$ python3 -q
>>> import numpy as np
>>> np.set_printoptions(precision=2, suppress=True, linewidth=160)
>>> rnd = lambda a: np.round(a, 2) + 0
>>> A = np.array([[0.5, -0.5, -0.1, -0.7],
...     [-0.5, 0.5, -0.1, -0.7],
...     [-0.1, -0.1, 0.98, -0.14],
...     [-0.7, -0.7, -0.14, 0.02]])
>>> # symmetric
>>> q = A.astype(float).copy()
>>> for j in range(4):
...     q[:, j] -= q[:, :j] @ (q[:, :j].T @ q[:, j])
...     q[:, j] /= np.linalg.norm(q[:, j])
... 
>>> rnd(q.T @ A)
array([[1., 0., 0., 0.],
       [0., 1., 0., 0.],
       [0., 0., 1., 0.],
       [0., 0., 0., 1.]])
>>> rnd(np.linalg.matrix_power(A, 2))
array([[1., 0., 0., 0.],
       [0., 1., 0., 0.],
       [0., 0., 1., 0.],
       [0., 0., 0., 1.]])
>>> print(np.trace(A))
2.0
>>> rnd(A @ A)
array([[1., 0., 0., 0.],
       [0., 1., 0., 0.],
       [0., 0., 1., 0.],
       [0., 0., 0., 1.]])
>>> (A - A.T) / 2
array([[0., 0., 0., 0.],
       [0., 0., 0., 0.],
       [0., 0., 0., 0.],
       [0., 0., 0., 0.]])
>>> rnd(np.sort(np.abs(np.linalg.eigvals(A))))
array([1., 1., 1., 1.])
>>> rnd(np.abs(np.linalg.eigvals(A)).max())
np.float64(1.0)
>>> B = np.array([[1, 1], [1, -1]])
>>> rng = np.random.default_rng(698316)
>>> W0 = np.kron(B, np.kron(B, B))[rng.permutation(8)][:5]
>>> W0
array([[ 1, -1, -1,  1,  1, -1, -1,  1],
       [ 1,  1,  1,  1, -1, -1, -1, -1],
       [ 1, -1,  1, -1, -1,  1, -1,  1],
       [ 1,  1,  1,  1,  1,  1,  1,  1],
       [ 1,  1, -1, -1, -1, -1,  1,  1]])
>>> u = np.array([1, -2])
>>> np.convolve(W0[2], u)
array([ 1, -3,  3, -3,  1,  3, -3,  3, -2])
>>> print(np.array([np.convolve(row, u, "same") for row in W0]))
[[ 1 -3  1  3 -1 -3  1  3]
 [ 1 -1 -1 -1 -3  1  1  1]
 [ 1 -3  3 -3  1  3 -3  3]
 [ 1 -1 -1 -1 -1 -1 -1 -1]
 [ 1 -1 -3  1  1  1  3 -1]]
>>> np.polyval(u, W0[2])
array([-1, -3, -1, -3, -3, -1, -3, -1])
